$ python -q
>>> import numpy as np
>>> np.set_printoptions(suppress=True, linewidth=160)
>>> m1 = np.load("w.npy")
>>> m1
array([[1.  , 0.7 , 0.49, 0.34],
       [0.7 , 1.  , 0.7 , 0.49],
       [0.49, 0.7 , 1.  , 0.7 ],
       [0.34, 0.49, 0.7 , 1.  ]])
>>> # symmetric
>>> (m1 + m1.T) / 2
array([[1.  , 0.7 , 0.49, 0.34],
       [0.7 , 1.  , 0.7 , 0.49],
       [0.49, 0.7 , 1.  , 0.7 ],
       [0.34, 0.49, 0.7 , 1.  ]])
>>> np.round(np.sort(np.abs(np.linalg.eigvals(m1))), 2)
array([0.2 , 0.32, 0.76, 2.72])
>>> np.round(np.linalg.det(m1), 2)
np.float64(0.13)
>>> np.allclose(m1 @ m1.T, m1.T @ m1)
True
>>> w, V = np.linalg.eig(m1)
>>> np.round(np.sort(np.linalg.eigvals(np.linalg.inv(m1))), 2)
array([0.37, 1.32, 3.16, 4.92])
>>> round(float(np.prod(w)), 2)
0.13
>>> r0 = np.array([-2, 2])
>>> np.round(np.array([np.convolve(row, r0, "same") for row in m1]), 2)
array([[-2.  ,  0.6 ,  0.42,  0.3 ],
       [-1.4 , -0.6 ,  0.6 ,  0.42],
       [-0.98, -0.42, -0.6 ,  0.6 ],
       [-0.68, -0.3 , -0.42, -0.6 ]])
>>> np.round(np.polyval(r0, m1[1]), 2)
array([0.6 , 0.  , 0.6 , 1.02])
>>> np.round(np.cross(m1[1, :3], m1[2, :3]), 2) + 0
array([ 0.51, -0.36,  0.  ])
>>> M2 = np.array([[2, -1, 0], [0, -2, 2]])
>>> Z = np.kron(M2, m1)
>>> round(float(np.linalg.norm(Z, 2)), 2), np.round(np.linalg.norm(M2, 2) * np.linalg.norm(m1, 2), 2)
(8.17, np.float64(8.17))
>>> Z.shape
(8, 12)
>>> E = 0.9 ** np.abs(np.subtract.outer(np.arange(3), np.arange(3)))
>>> E
array([[1.  , 0.9 , 0.81],
       [0.9 , 1.  , 0.9 ],
       [0.81, 0.9 , 1.  ]])
>>> # symmetric
>>> w, V = np.linalg.eigh(E)
>>> np.round(np.abs(V[:, -1]), 2)
array([0.57, 0.59, 0.57])
>>> np.round(V @ np.diag(w) @ V.T, 2)
array([[1.  , 0.9 , 0.81],
       [0.9 , 1.  , 0.9 ],
       [0.81, 0.9 , 1.  ]])
>>> np.round(V.T @ V, 2) + 0
array([[1., 0., 0.],
       [0., 1., 0.],
       [0., 0., 1.]])
>>> np.round(np.linalg.eigvalsh(E @ E), 2) + 0
array([0.  , 0.04, 7.51])
>>> np.round(np.linalg.svd(E, compute_uv=False), 2)
array([2.74, 0.19, 0.07])
>>> w.round(2)
array([0.07, 0.19, 2.74])
>>> np.abs(V[:, -1]).round(6).argmax()
np.int64(1)
>>> w, V = np.linalg.eig(E)
>>> np.round(np.sort(np.linalg.eigvals(E.T)), 2)
array([0.07, 0.19, 2.74])
>>> np.round(np.sort(np.linalg.eigvals(E @ E)), 2) + 0
array([0.  , 0.04, 7.51])
>>> w.round(2)
array([2.74, 0.19, 0.07])
>>> round(float(np.prod(w)), 2)
0.04
>>> np.round(E @ V[:, 0] - w[0] * V[:, 0], 2) + 0
array([0., 0., 0.])
>>> r0 = np.array([0, 0, 1])
>>> M2 = E + np.outer(r0, np.eye(3)[1])
>>> np.round(np.linalg.det(M2) / np.linalg.det(E), 2), np.round(1 + np.linalg.solve(E, r0)[1], 2)
(np.float64(-3.74), np.float64(-3.74))
>>> M2
array([[1.  , 0.9 , 0.81],
       [0.9 , 1.  , 0.9 ],
       [0.81, 1.9 , 1.  ]])
>>> np.round(np.abs(np.linalg.svd(E)[2][-1]), 2)
array([0.42, 0.81, 0.42])
>>> np.argsort(-np.linalg.norm(E, axis=0).round(6), kind="stable")[:3]
array([1, 0, 2])
>>> x = np.array([-3, 5, 0])
>>> y = E @ x
>>> coef, lr = np.zeros(3), 1 / np.linalg.norm(E, 2) ** 2
>>> for i in range(60):
...     coef -= lr * E.T @ (E @ coef - y)
...     if i % 10 == 0: print(i, round(np.linalg.norm(E @ coef - y), 2))
... 
0 0.54
10 0.53
20 0.51
30 0.5
40 0.49
50 0.47
>>> round(np.linalg.cond(E), 2)
np.float64(39.53)
>>> coef.round(2)
array([0.25, 0.89, 1.  ])
>>> F = np.load("mat.npy")
>>> F
array([[0.5, 0. , 0.5, 0. ],
       [0.5, 0.5, 0. , 0. ],
       [0. , 0. , 0.5, 0.5],
       [0. , 0. , 0. , 1. ]])
>>> # a transition matrix
>>> q = F.astype(float).copy()
>>> for j in range(4):
...     q[:, j] -= q[:, :j] @ (q[:, :j].T @ q[:, j])
...     q[:, j] /= np.linalg.norm(q[:, j])
... 
>>> q.round(2) + 0
array([[ 0.71, -0.71,  0.  ,  0.  ],
       [ 0.71,  0.71,  0.  ,  0.  ],
       [ 0.  ,  0.  ,  1.  ,  0.  ],
       [ 0.  ,  0.  ,  0.  ,  1.  ]])
>>> np.round(q.T @ q, 2) + 0
array([[1., 0., 0., 0.],
       [0., 1., 0., 0.],
       [0., 0., 1., 0.],
       [0., 0., 0., 1.]])
>>> def softmax(z):
...     e = np.exp(z - z.max(axis=-1, keepdims=True))
...     return e / e.sum(axis=-1, keepdims=True)
... 
>>> np.round(softmax(F).sum(axis=1), 2)
array([1., 1., 1., 1.])
>>> S = F @ F.T / np.sqrt(4)
>>> np.round(softmax(S)[2] @ F, 2)
array([0.23, 0.11, 0.26, 0.41])
>>> np.round(softmax(S + np.triu(np.full(S.shape, -np.inf), 1)), 2)
array([[1.  , 0.  , 0.  , 0.  ],
       [0.47, 0.53, 0.  , 0.  ],
       [0.33, 0.29, 0.38, 0.  ],
       [0.2 , 0.2 , 0.26, 0.33]])
>>> rng = np.random.default_rng(542458)
>>> z = rng.permutation(4)
>>> z
array([3, 2, 1, 0])
>>> M2 = F[z][:, z]
>>> np.allclose(M2, F)
False
>>> np.trace(M2)
np.float64(2.5)
>>> M2
array([[1. , 0. , 0. , 0. ],
       [0.5, 0.5, 0. , 0. ],
       [0. , 0. , 0.5, 0.5],
       [0. , 0.5, 0. , 0.5]])
>>> np.diag(M2)
array([1. , 0.5, 0.5, 0.5])
>>> np.round(np.linalg.det(M2), 2), round(np.linalg.det(F[z]), 2)
(np.float64(0.13), np.float64(0.13))
>>> M2 = F / np.sqrt((F ** 2).mean(axis=1, keepdims=True))
>>> F - F.mean(axis=1, keepdims=True)
array([[ 0.25, -0.25,  0.25, -0.25],
       [ 0.25,  0.25, -0.25, -0.25],
       [-0.25, -0.25,  0.25,  0.25],
       [-0.25, -0.25, -0.25,  0.75]])
>>> M2[2].round(2)
array([0.  , 0.  , 1.41, 1.41])
>>> M2 = np.array([[0, -3], [-2, 1]])
>>> Z = np.array([[1, -2], [-2, 0]])
>>> J = np.block([[M2, np.zeros((2, 2))], [np.zeros((2, 2)), Z]])
>>> J
array([[ 0., -3.,  0.,  0.],
       [-2.,  1.,  0.,  0.],
       [ 0.,  0.,  1., -2.],
       [ 0.,  0., -2.,  0.]])
>>> q, r_ = np.linalg.qr(J)
>>> np.round(q.T @ q, 2) + 0
array([[1., 0., 0., 0.],
       [0., 1., 0., 0.],
       [0., 0., 1., 0.],
       [0., 0., 0., 1.]])
>>> q.round(2)
array([[ 0.  ,  1.  ,  0.  ,  0.  ],
       [ 1.  ,  0.  ,  0.  ,  0.  ],
       [-0.  , -0.  , -0.45,  0.89],
       [-0.  , -0.  ,  0.89,  0.45]])
>>> round(float(np.trace(q @ q.T)), 2)
4.0
>>> abs(r_[0, 0]), round(np.linalg.norm(J[:, 0]), 2)
(np.float64(2.0), np.float64(2.0))
>>> q.shape, r_.shape
((4, 4), (4, 4))
>>> np.round(np.abs(np.diag(r_)), 2)
array([2.  , 3.  , 2.24, 1.79])
>>> w, V = np.linalg.eigh(q)
>>> np.round(V @ np.diag(w) @ V.T, 2) + 0
array([[ 0.  ,  1.  ,  0.  ,  0.  ],
       [ 1.  ,  0.  ,  0.  ,  0.  ],
       [ 0.  ,  0.  , -0.45,  0.89],
       [ 0.  ,  0.  ,  0.89,  0.45]])
>>> np.unique(w.round(6) + 0, return_counts=True)[1]
array([2, 2])
>>> (w > 1e-8).sum(), (w < -1e-8).sum()
(np.int64(2), np.int64(2))
>>> np.round(np.linalg.svd(q, compute_uv=False), 2)
array([1., 1., 1., 1.])
>>> np.round(w.sum(), 2), round(float(np.trace(q)), 2)
(np.float64(0.0), 0.0)
>>> np.round(V.T @ V, 2) + 0
array([[1., 0., 0., 0.],
       [0., 1., 0., 0.],
       [0., 0., 1., 0.],
       [0., 0., 0., 1.]])
>>> np.round(np.linalg.eigvalsh(q @ q), 2)
array([1., 1., 1., 1.])
>>> M2 = np.linalg.inv(J)
>>> np.round(np.linalg.inv(M2), 2)
array([[-0., -3., -0., -0.],
       [-2.,  1., -0., -0.],
       [-0., -0.,  1., -2.],
       [-0., -0., -2., -0.]])
>>> np.allclose(M2, J.T)
False
>>> np.round(np.linalg.det(J) * np.linalg.det(M2), 2)
np.float64(1.0)
>>> round(float(np.linalg.slogdet(J)[0]), 2)
1.0
>>> np.round(np.linalg.det(J) * M2, 2)
array([[ -4., -12.,  -0.,  -0.],
       [ -8.,  -0.,  -0.,  -0.],
       [ -0.,  -0.,  -0., -12.],
       [ -0.,  -0., -12.,  -6.]])
>>> W0 = np.load("data.npy")
>>> W0
array([[2., 1., 0.],
       [0., 2., 1.],
       [0., 0., 2.]])
>>> M2 = W0 + rng.integers(-2, 3, (3, 2)) @ rng.integers(-2, 3, (2, 3))
>>> M2
array([[-2.,  2.,  1.],
       [ 1.,  1.,  1.],
       [-5., -1.,  4.]])
>>> np.linalg.matrix_rank(M2 - W0, tol=1e-8)
np.int64(2)
>>> np.abs(M2 - W0).sum(axis=1)
array([6., 2., 8.])
>>> np.round(np.linalg.svd(M2 - W0, compute_uv=False), 2) + 0
array([6.83, 1.82, 0.  ])
>>> M2 - W0
array([[-4.,  1.,  1.],
       [ 1., -1.,  0.],
       [-5., -1.,  2.]])
>>> q, V = np.linalg.qr(W0[:, :2])[0], np.linalg.qr(W0[:, 2:])[0]
>>> s = np.linalg.svd(q.T @ V, compute_uv=False)
>>> round(np.linalg.norm(q @ q.T - V @ V.T, 2), 2)
np.float64(1.0)
>>> np.round(np.degrees(np.arccos(s.clip(0, 1))), 2)
array([63.43])
>>> s.round(2)
array([0.45])
>>> data = np.array([[1, -1, 2, 0], [0, 1, 1, 0], [2, -2, 1, -1], [1, 2, 0, 1]])
>>> data
array([[ 1, -1,  2,  0],
       [ 0,  1,  1,  0],
       [ 2, -2,  1, -1],
       [ 1,  2,  0,  1]])
>>> r0 = np.array([3, -2, -1, 1])
>>> M2 = data + np.outer(r0, np.eye(4)[3])
>>> M2
array([[ 1., -1.,  2.,  3.],
       [ 0.,  1.,  1., -2.],
       [ 2., -2.,  1., -2.],
       [ 1.,  2.,  0.,  2.]])
>>> np.linalg.matrix_rank(M2 - data)
np.int64(1)
>>> np.round(np.linalg.det(M2) / np.linalg.det(data), 2), round(1 + np.linalg.solve(data, r0)[3], 2)
(np.float64(6.87), np.float64(6.88))
>>> np.linalg.matrix_rank(np.linalg.inv(M2) - np.linalg.inv(data), tol=1e-8)
np.int64(1)
>>> r0, r1 = data[2], data[0]
>>> r0 @ r1
np.int64(6)
>>> r0 @ r0
np.int64(10)
>>> p = (r0 @ r1) / (r0 @ r0) * r0
>>> round(np.linalg.norm(r0 + r1) ** 2 + np.linalg.norm(r0 - r1) ** 2, 2)
np.float64(32.0)
>>> np.round(r1 - p, 2)
array([-0.2,  0.2,  1.4,  0.6])
>>> p
array([ 1.2, -1.2,  0.6, -0.6])
